$ python -q
>>> import numpy as np
>>> np.set_printoptions(precision=3, suppress=True, linewidth=140)
>>> tidy = lambda a: np.round(a, 3) + 0
>>> X = np.load("mat.npy")
>>> X
array([[ 1,  0,  0,  0],
       [-8,  1,  0,  0],
       [-1,  2,  1,  0],
       [ 6,  3,  6,  1]])
>>> # triangular: eigenvalues sit on the diagonal
>>> rng = np.random.default_rng(18388)
>>> z = rng.permutation(4)
>>> z
array([3, 0, 1, 2])
>>> A2 = X[z][:, z]
>>> tidy(np.linalg.det(A2)), tidy(np.linalg.det(X[z]))
(np.float64(1.0), np.float64(-1.0))
>>> A2
array([[ 1,  6,  3,  6],
       [ 0,  1,  0,  0],
       [ 0, -8,  1,  0],
       [ 0, -1,  2,  1]])
>>> np.trace(A2)
np.int64(4)
>>> def softmax(z):
...     e = np.exp(z - z.max(axis=-1, keepdims=True))
...     return e / e.sum(axis=-1, keepdims=True)
... 
>>> tidy(softmax(10 * X[0]))
array([1., 0., 0., 0.])
>>> tidy(softmax(X[0]))
array([0.475, 0.175, 0.175, 0.175])
>>> scores = X @ X.T / np.sqrt(4)
>>> softmax(scores).round(6).argmax(axis=1)
array([3, 1, 1, 3])
>>> tidy(softmax(scores))
array([[0.074, 0.001, 0.027, 0.898],
       [0.   , 1.   , 0.   , 0.   ],
       [0.003, 0.784, 0.106, 0.106],
       [0.   , 0.   , 0.   , 1.   ]])
>>> tidy(softmax(scores + np.triu(np.full(scores.shape, -np.inf), 1)))
array([[1.   , 0.   , 0.   , 0.   ],
       [0.   , 1.   , 0.   , 0.   ],
       [0.004, 0.878, 0.119, 0.   ],
       [0.   , 0.   , 0.   , 1.   ]])
>>> X.mean(axis=0)
array([-0.5 ,  1.5 ,  1.75,  0.25])
>>> X.sum(axis=0)
array([-2,  6,  7,  1])
>>> X[:, 4]
Traceback (most recent call last):
  File "<python-input-22>", line 1, in <module>
    X[:, 4]
    ~^^^^^^
IndexError: index 4 is out of bounds for axis 1 with size 4
>>> X.shape
(4, 4)
>>> tidy(np.linalg.norm(X))
np.float64(12.41)
>>> np.count_nonzero(X)
np.int64(10)
>>> x0 = np.array([0, 0, -2, 0])
>>> h = np.maximum(X @ x0, 0)
>>> np.flatnonzero(h > 1e-9)
array([], dtype=int64)
>>> X.T @ h
array([0, 0, 0, 0])
>>> X * (h > 1e-9)[:, None]
array([[0, 0, 0, 0],
       [0, 0, 0, 0],
       [0, 0, 0, 0],
       [0, 0, 0, 0]])
>>> np.maximum(X @ (3 * x0), 0)
array([0, 0, 0, 0])
>>> E = np.load("a.npy")
>>> tidy(E)
array([[0.667, 0.333, 0.   , 0.   ],
       [0.   , 0.5  , 0.5  , 0.   ],
       [0.333, 0.   , 0.333, 0.333],
       [0.   , 0.5  , 0.   , 0.5  ]])
>>> Q, vecs = np.linalg.qr(E[:, :2])[0], np.linalg.qr(E[:, 2:])[0]
>>> sv = np.linalg.svd(Q.T @ vecs, compute_uv=False)
>>> tidy(sv)
array([0.661, 0.   ])
>>> tidy(np.degrees(np.arccos(sv.clip(0, 1))))
array([48.631, 90.   ])
>>> A2 = E + rng.integers(-2, 3, (4, 1)) @ rng.integers(-2, 3, (1, 4))
>>> tidy(A2)
array([[-0.333, -1.667, -1.   ,  2.   ],
       [-1.   , -1.5  , -0.5  ,  2.   ],
       [ 2.333,  4.   ,  2.333, -3.667],
       [ 1.   ,  2.5  ,  1.   , -1.5  ]])
>>> np.linalg.matrix_rank(A2 - E, tol=1e-8)
np.int64(1)
>>> Uu, sv, VT = np.linalg.svd(X, full_matrices=False)
>>> tidy(Uu.T @ X @ VT.T)
array([[10.96 ,  0.   ,  0.   ,  0.   ],
       [ 0.   ,  5.733,  0.   ,  0.   ],
       [ 0.   ,  0.   ,  1.008,  0.   ],
       [ 0.   ,  0.   ,  0.   ,  0.016]])
>>> (sv > 1e-8).sum()
np.int64(4)
>>> tidy(VT @ VT.T)
array([[1., 0., 0., 0.],
       [0., 1., 0., 0.],
       [0., 0., 1., 0.],
       [0., 0., 0., 1.]])
>>> Uu.shape, sv.shape, VT.shape
((4, 4), (4,), (4, 4))
>>> tidy(Uu.T @ Uu)
array([[1., 0., 0., 0.],
       [0., 1., 0., 0.],
       [0., 0., 1., 0.],
       [0., 0., 0., 1.]])
>>> Q, _ = np.linalg.qr(np.array([[0.5], [-0.6], [1.2], [0.2]]))
>>> mat = Q @ Q.T
>>> tidy(mat)
array([[ 0.12 , -0.144,  0.287,  0.048],
       [-0.144,  0.172, -0.344, -0.057],
       [ 0.287, -0.344,  0.689,  0.115],
       [ 0.048, -0.057,  0.115,  0.019]])
>>> # rows and columns are dependent
>>> x0 = np.array([3, 0, -1, 1])
>>> tidy(mat @ x0)
array([ 0.12 , -0.144,  0.287,  0.048])
>>> np.trace(mat)
np.float64(1.0)
>>> tidy(np.linalg.eigvalsh(2 * mat - np.eye(4)))
array([-1., -1., -1.,  1.])
>>> np.linalg.matrix_rank(mat, rtol=0.1)
np.int64(1)
>>> [round(float(x), 3) for x in np.linalg.svd(mat, compute_uv=False)[:3]]
[1.0, 0.0, 0.0]
>>> tidy(np.linalg.norm(mat, 2) / np.linalg.norm(mat))
np.float64(1.0)
>>> np.argsort(-np.linalg.norm(mat, axis=0).round(6), kind="stable")[:3]
array([2, 1, 0])
>>> x0 = np.array([2, 1, 2, 0])
>>> target = E @ x0
>>> tidy(target)
array([1.667, 1.5  , 1.333, 0.5  ])
>>> tidy(np.linalg.solve(E, target))
array([2., 1., 2., 0.])
>>> tidy(np.linalg.solve(E, -3 * target))
array([-6., -3., -6.,  0.])
>>> tidy(np.linalg.solve(E.T, E[1]))
array([0., 1., 0., 0.])
>>> rank = np.linalg.matrix_rank(mat)
>>> rank
np.int64(1)
>>> ns = np.linalg.svd(mat)[2][rank:].T
>>> np.allclose(mat @ ns, 0)
True
>>> [int(np.linalg.matrix_rank(mat[:i])) for i in range(1, len(mat) + 1)]
[1, 1, 1, 1]
>>> tidy(mat @ ns)
array([[0., 0., 0.],
       [0., 0., 0.],
       [0., 0., 0.],
       [0., 0., 0.]])
>>> [int(np.linalg.matrix_rank(mat[:, :j + 1])) for j in range(4)]
[1, 1, 1, 1]
>>> tidy(ns @ ns.T)
array([[ 0.88 ,  0.144, -0.287, -0.048],
       [ 0.144,  0.828,  0.344,  0.057],
       [-0.287,  0.344,  0.311, -0.115],
       [-0.048,  0.057, -0.115,  0.981]])
>>> J, _ = np.linalg.qr(np.array([[1.5, 0.7, 1.4, -1.0, -0.1],
...     [0.3, -0.4, 0.0, -1.6, -2.1],
...     [-0.2, 0.8, 0.1, -0.5, -1.0],
...     [-0.2, 0.8, 0.4, -0.2, -0.1],
...     [-0.4, -0.5, 1.6, -0.7, 0.5]]))
>>> tidy(J)
array([[-0.934,  0.165, -0.297,  0.099, -0.052],
       [-0.187, -0.356,  0.06 , -0.894,  0.187],
       [ 0.125,  0.622, -0.069, -0.414, -0.65 ],
       [ 0.125,  0.622, -0.22 , -0.136,  0.729],
       [ 0.249, -0.27 , -0.925, -0.026, -0.096]])
>>> # orthonormal columns
>>> u = np.array([2, 2, 0, 2, 1])
>>> A2 = J + np.outer(u, np.eye(5)[0])
>>> tidy(A2)
array([[ 1.066,  0.165, -0.297,  0.099, -0.052],
       [ 1.813, -0.356,  0.06 , -0.894,  0.187],
       [ 0.125,  0.622, -0.069, -0.414, -0.65 ],
       [ 2.125,  0.622, -0.22 , -0.136,  0.729],
       [ 1.249, -0.27 , -0.925, -0.026, -0.096]])
>>> np.linalg.matrix_rank(np.linalg.inv(A2) - np.linalg.inv(J), tol=1e-8)
np.int64(1)
>>> tidy(np.linalg.det(A2) / np.linalg.det(J)), tidy(1 + np.linalg.solve(J, u)[0])
(np.float64(-0.743), np.float64(-0.743))
>>> blk = np.stack([J, 4 * J, J[::-1]])
>>> (blk @ J.T).shape
(3, 5, 5)
>>> blk.shape
(3, 5, 5)
>>> np.linalg.matrix_rank(blk)
array([5, 5, 5])
>>> tidy(np.einsum("bij,cij->bc", blk, blk))
array([[ 5., 20.,  1.],
       [20., 80.,  4.],
       [ 1.,  4.,  5.]])
>>> cov = J.T @ J
>>> tidy(np.linalg.eigvalsh(cov)[::-1])
array([1., 1., 1., 1., 1.])
>>> np.linalg.matrix_rank(cov)
np.int64(5)
>>> tidy(np.linalg.svd(J, compute_uv=False) ** 2)
array([1., 1., 1., 1., 1.])
>>> z = rng.permutation(5)
>>> z
array([4, 3, 1, 0, 2])
>>> A2 = J[z][:, z]
>>> tidy(np.sort(np.abs(np.linalg.eigvals(A2))))
array([1., 1., 1., 1., 1.])
>>> Q, vecs = np.linalg.qr(J[:, :4])[0], np.linalg.qr(J[:, 4:])[0]
>>> sv = np.linalg.svd(Q.T @ vecs, compute_uv=False)
>>> tidy(sv)
array([0.])
>>> tidy(np.linalg.norm(Q @ Q.T - vecs @ vecs.T, 2))
np.float64(1.0)
>>> tidy(np.degrees(np.arccos(sv.clip(0, 1))))
array([90.])
>>> A = np.load("m.npy")
>>> A
array([[17, 16, 18, 20,  9, 16],
       [16, 30, 26, 24, 13, 29],
       [18, 26, 29, 32, 17, 29],
       [20, 24, 32, 46, 21, 27],
       [ 9, 13, 17, 21, 16, 22],
       [16, 29, 29, 27, 22, 39]])
>>> # equal to its transpose
>>> tidy(np.linalg.norm(A, 2) / np.linalg.norm(A))
np.float64(0.989)
>>> np.linalg.cond(A) > 100
np.True_
>>> [round(float(x), 3) for x in np.linalg.svd(A, compute_uv=False)[:3]]
[142.218, 18.049, 11.022]
>>> Uu, sv, VT = np.linalg.svd(A)
>>> tidy(sv)
array([142.218,  18.049,  11.022,   4.798,   0.913,   0.   ])
>>> A2 = Uu[:, :5] @ np.diag(sv[:5]) @ VT[:5]
>>> tidy(np.linalg.norm(A - A2, 2)), tidy(sv[5])
(np.float64(0.0), np.float64(0.0))
>>> arr = np.load("x.npy")
>>> tidy(arr)
array([[ 0.153, -0.254,  0.254],
       [-0.254,  0.424, -0.424],
       [ 0.254, -0.424,  0.424]])
>>> rank = np.linalg.matrix_rank(arr)
>>> rank
np.int64(1)
>>> ns = np.linalg.svd(arr)[2][rank:].T
>>> np.linalg.matrix_rank(arr.T @ arr), np.linalg.matrix_rank(arr @ arr.T)
(np.int64(1), np.int64(1))
>>> np.allclose(arr @ ns, 0)
True
>>> tidy(ns @ ns.T)
array([[ 0.847,  0.254, -0.254],
       [ 0.254,  0.576,  0.424],
       [-0.254,  0.424,  0.576]])
>>> Uu, sv, VT = np.linalg.svd(arr)
>>> np.argmax(sv[:-1] / (sv[1:] + 1e-6)) + 1
np.int64(1)
>>> A2 = Uu[:, :1] @ np.diag(sv[:1]) @ VT[:1]
>>> tidy(np.abs(arr - A2).max())
np.float64(0.0)
>>> np.linalg.matrix_rank(A2)
np.int64(1)
>>> tidy(np.linalg.norm(arr - A2, 2)), tidy(sv[1])
(np.float64(0.0), np.float64(0.0))
>>> np.linalg.matrix_rank(arr, rtol=0.05)
np.int64(1)
>>> w, vecs = np.linalg.eigh(arr)
>>> np.unique(w.round(6) + 0, return_counts=True)[1]
array([2, 1])
>>> tidy(vecs.T @ vecs)
array([[1., 0., 0.],
       [0., 1., 0.],
       [0., 0., 1.]])
>>> tidy(np.abs(vecs[:, -1]))
array([0.391, 0.651, 0.651])
>>> tidy(np.linalg.eigvalsh(arr @ arr))
array([0., 0., 1.])
>>> (w > 1e-8).sum(), (w < -1e-8).sum()
(np.int64(1), np.int64(0))
>>> tidy(np.linalg.det(arr[::-1]))
np.float64(0.0)
>>> tidy(np.kron(np.eye(2, dtype=int), arr))
array([[ 0.153, -0.254,  0.254,  0.   ,  0.   ,  0.   ],
       [-0.254,  0.424, -0.424,  0.   ,  0.   ,  0.   ],
       [ 0.254, -0.424,  0.424,  0.   ,  0.   ,  0.   ],
       [ 0.   ,  0.   ,  0.   ,  0.153, -0.254,  0.254],
       [ 0.   ,  0.   ,  0.   , -0.254,  0.424, -0.424],
       [ 0.   ,  0.   ,  0.   ,  0.254, -0.424,  0.424]])
>>> np.einsum("ij,ji->", arr, arr)
np.float64(1.0)
>>> tidy(np.linalg.det(arr.T))
np.float64(0.0)
>>> w, vecs = np.linalg.eigh(arr)
>>> x0 = np.array([2, -1, -1])
>>> (np.sign(vecs[:, -1].round(6)) == np.sign(vecs[0, -1].round(6))).astype(int)
array([1, 0, 1])
>>> tidy(vecs * np.maximum(w, 0) @ vecs.T)
array([[ 0.153, -0.254,  0.254],
       [-0.254,  0.424, -0.424],
       [ 0.254, -0.424,  0.424]])
>>> tidy(x0 @ arr @ x0)
np.float64(0.61)
>>> tidy(np.linalg.eigvalsh(arr[1:, 1:]))
array([0.   , 0.847])
>>> K = np.loadtxt("sample8.csv", delimiter=",")
>>> K
array([[2., 4., 0.],
       [4., 3., 4.],
       [0., 4., 3.]])
>>> # symmetric, so the eigenvalues are real
>>> tidy(np.linalg.eigvals(K).sum().real)
np.float64(8.0)
